$ ipython --no-banner

In [1]: import numpy as np

In [2]: np.set_printoptions(precision=4, suppress=True, linewidth=140, sign=" ")

In [3]: rng = np.random.default_rng(87)

In [4]: F = np.eye(6, dtype=int)[rng.permutation(6)]

In [5]: print(F)
[[ 0  0  0  0  0  1]
 [ 0  0  0  1  0  0]
 [ 0  1  0  0  0  0]
 [ 1  0  0  0  0  0]
 [ 0  0  1  0  0  0]
 [ 0  0  0  0  1  0]]

In [6]: # rows sum to 1

In [7]: Q, R = np.linalg.qr(F)

In [8]: print(Q.T @ Q)
[[ 1.  0.  0.  0.  0.  0.]
 [ 0.  1.  0.  0.  0.  0.]
 [ 0.  0.  1.  0.  0.  0.]
 [ 0.  0.  0.  1.  0.  0.]
 [ 0.  0.  0.  0.  1.  0.]
 [ 0.  0.  0.  0.  0.  1.]]

In [9]: print(np.allclose(R.T @ R, F.T @ F))
True

In [10]: print(np.trace(Q @ Q.T))
6.0

In [11]: print(np.abs(np.diag(R)))
[ 1.  1.  1.  1.  1.  1.]

In [12]: K = np.loadtxt("out0.csv", delimiter=",")

In [13]: print(K)
[[ 2.3631 -0.3885 -0.2139]
 [ 2.1515  0.098   0.3501]
 [ 2.0734  0.0699  0.2726]
 [ 2.4399 -0.4374  0.1519]
 [ 1.5649  0.1265  0.1536]
 [ 1.5443 -0.3702 -0.2771]
 [ 1.9707  0.385  -0.1313]
 [ 1.7274 -0.1398  0.1967]
 [-2.0737  2.0811  0.3616]
 [-1.9729  1.5422  0.1099]
 [-1.8283  1.9951  0.0543]
 [-1.5648  2.26   -0.0249]
 [-2.3449  1.751   0.1929]
 [-2.4441  1.2955  0.252 ]
 [-2.36    2.0969 -0.5957]
 [-1.8702  2.1021  0.2743]]

In [14]: labels = K[:, 1] > np.median(K[:, 1])

In [15]: f = K[labels].mean(axis=0) - K[~labels].mean(axis=0)

In [16]: print(f)
[-4.0368  1.9726  0.0152]

In [17]: print(labels.astype(int))
[ 0  0  0  0  0  0  0  0  1  1  1  1  1  1  1  1]

In [18]: out = K + rng.integers(-2, 3, (16, 2)) @ rng.integers(-2, 3, (2, 3))

In [19]: print(out)
[[ 2.3631 -1.3885  1.7861]
 [ 2.1515  1.098  -1.6499]
 [ 6.0734  0.0699  0.2726]
 [ 2.4399 -1.4374  2.1519]
 [ 1.5649 -0.8735  2.1536]
 [-0.4557 -1.3702  1.7229]
 [ 3.9707 -0.615   1.8687]
 [-2.2726  0.8602 -1.8033]
 [ 1.9263 -1.9189  8.3616]
 [ 2.0271 -0.4578  4.1099]
 [ 2.1717  0.9951  2.0543]
 [-5.5648  3.26   -2.0249]
 [-4.3449  2.751  -1.8071]
 [-2.4441 -0.7045  4.252 ]
 [-0.36    0.0969  3.4043]
 [ 2.1298  0.1021  4.2743]]

In [20]: print(out - K)
[[ 0. -1.  2.]
 [ 0.  1. -2.]
 [ 4.  0.  0.]
 [ 0. -1.  2.]
 [ 0. -1.  2.]
 [-2. -1.  2.]
 [ 2. -1.  2.]
 [-4.  1. -2.]
 [ 4. -4.  8.]
 [ 4. -2.  4.]
 [ 4. -1.  2.]
 [-4.  1. -2.]
 [-2.  1. -2.]
 [ 0. -2.  4.]
 [ 2. -2.  4.]
 [ 4. -2.  4.]]

In [21]: print(np.round(np.linalg.svd(out - K, compute_uv=False), 4) + 0)
[ 16.973    7.0651   0.    ]

In [22]: Xs = K - K.mean(axis=0)

In [23]: Uu, s, VT = np.linalg.svd(Xs, full_matrices=False)

In [24]: print(VT[0] * np.sign(VT[0, np.abs(VT[0]).argmax()]))
[ 0.8995 -0.437  -0.0012]

In [25]: print(s ** 2 / (s ** 2).sum())
[ 0.9691  0.0188  0.012 ]

In [26]: print(np.abs(VT[-1]))
[ 0.0134  0.0304  0.9994]

In [27]: arr = np.array([[2, 9, -2, -8, 6, -4],
    ...:     [-6, 4, 9, 2, -8, -5],
    ...:     [-6, -2, 9, 1, -6, -1],
    ...:     [-4, -1, -9, -7, 1, 6],
    ...:     [-2, -9, -3, -3, 4, 3],
    ...:     [-6, -8, 1, 3, -8, -1]])

In [28]: arr[:, 3] = 3 * arr[:, 0]

In [29]: print(arr)
[[  2   9  -2   6   6  -4]
 [ -6   4   9 -18  -8  -5]
 [ -6  -2   9 -18  -6  -1]
 [ -4  -1  -9 -12   1   6]
 [ -2  -9  -3  -6   4   3]
 [ -6  -8   1 -18  -8  -1]]

In [30]: # rows and columns are dependent

In [31]: r = np.linalg.matrix_rank(arr)

In [32]: print(r)
5

In [33]: null = np.linalg.svd(arr)[2][r:].T

In [34]: print([int(np.linalg.matrix_rank(arr[:, :j + 1])) for j in range(6)])
[1, 2, 3, 3, 4, 5]

In [35]: print([int(np.linalg.matrix_rank(np.delete(arr, i, axis=0))) for i in range(6)])
[5, 5, 5, 5, 5, 5]

In [36]: print(np.linalg.matrix_rank(arr.T @ arr), np.linalg.matrix_rank(arr @ arr.T))
5 5

In [37]: print(null.shape)
(6, 1)

In [38]: print(np.round(null[:, 0] / null[np.abs(null[:, 0]).round(6).argmax(), 0], 4) + 0)
[ 1.      0.      0.     -0.3333  0.      0.    ]

In [39]: Q, _ = np.linalg.qr(np.array([[0.5, -0.3, -0.8, -1.3, -1.2, 0.5, 0.1],
    ...:     [0.0, -0.5, -0.6, 2.0, 1.5, -1.1, 0.1],
    ...:     [0.6, -0.7, 0.0, -1.4, 2.1, 0.8, 0.5],
    ...:     [0.0, -0.6, 0.3, 0.5, -0.3, 0.9, -0.5],
    ...:     [0.1, -0.6, -0.3, -0.6, -1.3, 0.3, -0.1],
    ...:     [0.1, -1.0, 1.6, 0.0, -0.5, 0.1, 0.5],
    ...:     [0.3, -0.4, -0.4, -1.6, 1.0, -0.4, -0.5]]))

In [40]: evals = np.array([0, 3, -2, 0, 3, -1, 3])

In [41]: M = Q @ np.diag(evals) @ Q.T

In [42]: print(M)
[[ 1.6725 -0.9156 -0.9289  0.3174 -0.3537  0.0946 -0.8432]
 [-0.9156 -0.3086  0.5811  0.5124 -0.1169  1.2967 -0.0294]
 [-0.9289  0.5811  0.5946 -0.8459  0.4564 -0.3486  0.3231]
 [ 0.3174  0.5124 -0.8459  0.9908 -0.5078  1.4055  0.8636]
 [-0.3537 -0.1169  0.4564 -0.5078  1.2429  1.321  -1.1779]
 [ 0.0946  1.2967 -0.3486  1.4055  1.321   0.6202 -0.1075]
 [-0.8432 -0.0294  0.3231  0.8636 -1.1779 -0.1075  1.1876]]

In [43]: # equal to its transpose

In [44]: r = np.linalg.matrix_rank(M)

In [45]: print(r)
5

In [46]: null = np.linalg.svd(M)[2][r:].T

In [47]: print([int(np.linalg.matrix_rank(M[:i])) for i in range(1, len(M) + 1)])
[1, 2, 3, 4, 5, 5, 5]

In [48]: print(np.round(M @ null, 4) + 0)
[[ 0.  0.]
 [ 0.  0.]
 [ 0.  0.]
 [ 0.  0.]
 [ 0.  0.]
 [ 0.  0.]
 [ 0.  0.]]

In [49]: print(np.linalg.matrix_rank(M.T @ M), np.linalg.matrix_rank(M @ M.T))
5 5

In [50]: print(null.shape)
(7, 2)

In [51]: print(np.allclose(M @ null, 0))
True

In [52]: print([int(np.linalg.matrix_rank(np.delete(M, i, axis=0))) for i in range(7)])
[5, 5, 5, 5, 5, 5, 5]

In [53]: Uu, s, VT = np.linalg.svd(M)

In [54]: V = VT[:(s > 1e-8).sum()]

In [55]: x0 = M[3] + -1 * M[2] + rng.integers(2) * np.eye(7)[0]

In [56]: print(x0)
[ 1.2463 -0.0687 -1.4405  1.8367 -0.9641  1.7541  0.5405]

In [57]: print(np.linalg.matrix_rank(np.vstack([M, x0])))
5

In [58]: print(np.allclose(V.T @ V @ x0, x0))
True

In [59]: print(np.round(np.linalg.norm(x0 - V.T @ V @ x0), 4))
0.0

In [60]: labels = rng.permutation(7)

In [61]: print(labels)
[ 5  3  2  6  0  4  1]

In [62]: out = M[labels][:, labels]

In [63]: print(np.diag(out))
[ 0.6202  0.9908  0.5946  1.1876  1.6725  1.2429 -0.3086]

In [64]: print(round(np.trace(out), 4))
6.0

In [65]: print(np.round(np.sort(np.abs(np.linalg.eigvals(out))), 4) + 0)
[ 0.  0.  1.  2.  3.  3.  3.]

In [66]: evals, V = np.linalg.eigvalsh(M)
---------------------------------------------------------------------------
ValueError                                Traceback (most recent call last)
Cell In[66], line 1
----> 1 evals, V = np.linalg.eigvalsh(M)

ValueError: too many values to unpack (expected 2)

In [67]: evals, V = np.linalg.eigh(M)

In [68]: print((evals > 1e-8).sum(), (evals < -1e-8).sum())
3 2

In [69]: print(np.round(V.T @ V, 4) + 0)
[[ 1.  0.  0.  0.  0.  0.  0.]
 [ 0.  1.  0.  0.  0.  0.  0.]
 [ 0.  0.  1.  0.  0.  0.  0.]
 [ 0.  0.  0.  1.  0.  0.  0.]
 [ 0.  0.  0.  0.  1.  0.  0.]
 [ 0.  0.  0.  0.  0.  1.  0.]
 [ 0.  0.  0.  0.  0.  0.  1.]]

In [70]: Uu, s, VT = np.linalg.svd(M)

In [71]: print(s.round(4) + 0)
[ 3.  3.  3.  2.  1.  0.  0.]

In [72]: out = Uu[:, :5] @ np.diag(s[:5]) @ VT[:5]

In [73]: print(out)
[[ 1.6725 -0.9156 -0.9289  0.3174 -0.3537  0.0946 -0.8432]
 [-0.9156 -0.3086  0.5811  0.5124 -0.1169  1.2967 -0.0294]
 [-0.9289  0.5811  0.5946 -0.8459  0.4564 -0.3486  0.3231]
 [ 0.3174  0.5124 -0.8459  0.9908 -0.5078  1.4055  0.8636]
 [-0.3537 -0.1169  0.4564 -0.5078  1.2429  1.321  -1.1779]
 [ 0.0946  1.2967 -0.3486  1.4055  1.321   0.6202 -0.1075]
 [-0.8432 -0.0294  0.3231  0.8636 -1.1779 -0.1075  1.1876]]

In [74]: print(np.linalg.matrix_rank(M, rtol=0.05))
5

In [75]: print(round(np.abs(M - out).max(), 4))
0.0

In [76]: print(np.linalg.matrix_rank(out))
5

In [77]: print(round(float(np.linalg.norm(M - out, 2)), 4), round(s[5], 4))
0.0 0.0

In [78]: m1 = np.load("test12.npy")

In [79]: print(m1)
[[  0.612   -4.8403   2.7726   5.0666   1.8115   5.1658  -8.0724  -1.4611]
 [ -1.7024  -2.1018  -3.0734  -4.1956  -2.5555  -3.3791   4.6642  -2.0364]
 [  2.3148  -2.6328  -1.8227   2.6363   3.977    0.0604   2.9174  -2.6225]
 [  5.4669  -7.2129   6.0392   8.5025  -2.6083   2.0163   2.1847   3.2961]
 [ -3.0469   1.564  -10.0325   4.1324   2.7776  -8.6973   4.6068   4.9523]]

In [80]: f = np.array([-1, -1])

In [81]: print(np.cross(m1[4, :3], m1[1, :3]))
[-25.8931   7.715    9.0665]

In [82]: print(np.convolve(m1[4], f))
[ 3.0469  1.4829  8.4685  5.9001 -6.91    5.9197  4.0905 -9.5591 -4.9523]

In [83]: print(np.abs(np.diag(np.linalg.qr(M)[1])) > 1e-9)
[ True  True  True  True  True False False]

In [84]: print(np.allclose(M[:-1].T @ np.linalg.lstsq(M[:-1].T, M[-1])[0], M[-1]))
True

In [85]: print(M @ np.linalg.pinv(M) @ M)
[[ 1.6725 -0.9156 -0.9289  0.3174 -0.3537  0.0946 -0.8432]
 [-0.9156 -0.3086  0.5811  0.5124 -0.1169  1.2967 -0.0294]
 [-0.9289  0.5811  0.5946 -0.8459  0.4564 -0.3486  0.3231]
 [ 0.3174  0.5124 -0.8459  0.9908 -0.5078  1.4055  0.8636]
 [-0.3537 -0.1169  0.4564 -0.5078  1.2429  1.321  -1.1779]
 [ 0.0946  1.2967 -0.3486  1.4055  1.321   0.6202 -0.1075]
 [-0.8432 -0.0294  0.3231  0.8636 -1.1779 -0.1075  1.1876]]

In [86]: print(np.linalg.lstsq(M[:-1].T, M[-1])[2])
5

In [87]: print(np.unique(M.round(6), axis=0).shape)
(7, 7)
